$ python3 -q
>>> import numpy as np
>>> np.set_printoptions(precision=3, suppress=True, linewidth=120, floatmode="fixed")
>>> out = np.array([[-1, -1, 0, 1],
...     [-3, 3, -3, 0],
...     [1, 1, -1, -1],
...     [-3, 0, -2, 2],
...     [2, -3, 0, -3],
...     [0, -2, 1, -2]])
>>> Z = np.array([[0, -2, -1, 0, 2, -2],
...     [2, 2, -2, 2, 1, -2],
...     [1, 2, 0, 1, -2, -2],
...     [2, -1, 2, -2, 1, 0]])
>>> feats = out @ Z
>>> print(feats)
[[  0  -1   5  -4  -2   4]
 [  3   6  -3   3   3   6]
 [ -1  -1  -5   3   4  -2]
 [  2   0   7  -6   0  10]
 [-12  -7  -2   0  -2   2]
 [ -7   0   0   1  -6   2]]
>>> print(np.linalg.matrix_rank(feats, rtol=0.1))
4
>>> data = np.load("sample15.npy")
>>> print(data)
[[0 1 0 0 1 1 0 0 0 0 0 0 1 1 1]
 [1 0 0 0 1 1 0 0 0 1 0 1 1 0 1]
 [0 0 0 1 0 0 1 1 1 0 1 0 0 0 0]
 [0 0 1 0 0 0 1 0 1 0 1 0 0 0 0]
 [1 1 0 0 0 1 0 0 0 1 0 1 0 1 1]
 [1 1 0 0 1 0 0 0 0 1 0 0 1 1 1]
 [0 0 1 1 0 0 0 1 1 0 1 0 0 0 0]
 [0 0 1 0 0 0 1 0 1 0 1 0 0 0 0]
 [0 0 1 1 0 0 1 1 0 0 1 0 0 0 0]
 [0 1 0 0 1 1 0 0 0 0 0 1 1 1 1]
 [0 0 1 1 0 0 1 1 1 0 0 0 0 0 0]
 [0 1 0 0 1 0 0 0 0 1 0 0 0 1 0]
 [1 1 0 0 0 1 0 0 0 1 0 0 0 1 1]
 [1 0 0 0 1 1 0 0 0 1 0 1 1 0 1]
 [1 1 0 0 1 1 0 0 0 1 0 0 1 1 0]]
>>> # rows 3 and 7 are equal
>>> ev, vecs = np.linalg.eigh(data)
>>> x = np.array([0, -1, -1, -2, -2, 2, -1, 3, 2, -2, 0, 2, 0, 0, 0])
>>> print(x @ data @ x)
-30
>>> print(np.round(np.linalg.eigvalsh(data[1:, 1:]), 3) + 0)
[-2.311 -1.768 -1.702 -1.242 -1.000 -1.000 -1.000 -1.000 -0.335  0.000  0.000  0.805  4.702  5.851]
>>> print((np.sign(vecs[:, -1].round(6)) == np.sign(vecs[0, -1].round(6))).astype(int))
[1 1 0 0 1 1 0 0 0 1 0 1 1 1 1]
>>> f = np.array([3, 3, 0])
>>> rng = np.random.default_rng(17652)
>>> mat = np.outer(rng.normal(size=42), f) + 0.3 * rng.normal(size=(42, 3))
>>> print(mat)
[[-1.860 -1.964 -0.047]
 [ 4.731  4.624  0.414]
 [-2.712 -2.233  0.606]
 [-3.103 -3.234 -0.419]
 [ 0.844  1.248  0.050]
 [-1.810 -1.821  0.346]
 [-0.010 -0.279  0.651]
 [ 0.522  0.198  0.289]
 [ 3.139  2.413  0.637]
 [ 0.643  0.722  0.067]
 [ 0.073  0.360 -0.224]
 [ 2.361  2.625 -0.496]
 [ 4.290  4.126  0.399]
 [-2.174 -1.931  0.066]
 [ 3.614  2.754  0.296]
 [ 3.247  2.237 -0.337]
 [-0.500 -0.526 -0.288]
 [ 2.340  2.327  0.123]
 [-5.272 -5.326  0.479]
 [ 1.002  1.679  0.099]
 [ 1.009  1.414  0.066]
 [-3.628 -3.141  0.335]
 [-2.047 -2.295  0.465]
 [ 2.620  1.547 -0.332]
 [-2.353 -1.838 -0.260]
 [ 2.287  2.119 -0.111]
 [-5.787 -6.302  0.265]
 [ 0.066  0.191 -0.574]
 [-1.795 -2.381  0.575]
 [-6.654 -6.653 -0.166]
 [ 3.042  3.554  0.617]
 [ 2.199  2.483 -0.537]
 [-5.468 -4.969  0.498]
 [ 3.701  3.605 -0.025]
 [-1.930 -1.632 -0.274]
 [ 3.871  3.950 -0.072]
 [ 0.252  0.501 -0.150]
 [-0.477 -0.524  0.213]
 [-2.009 -1.100  0.374]
 [-2.460 -2.730 -0.069]
 [ 2.174  2.383  0.127]
 [-2.153 -2.470  0.295]]
>>> P = mat @ np.linalg.solve(mat.T @ mat, mat.T)
>>> print(np.linalg.matrix_rank(np.eye(42) - P))
39
>>> print(round(float(np.trace(P)), 3))
3.0
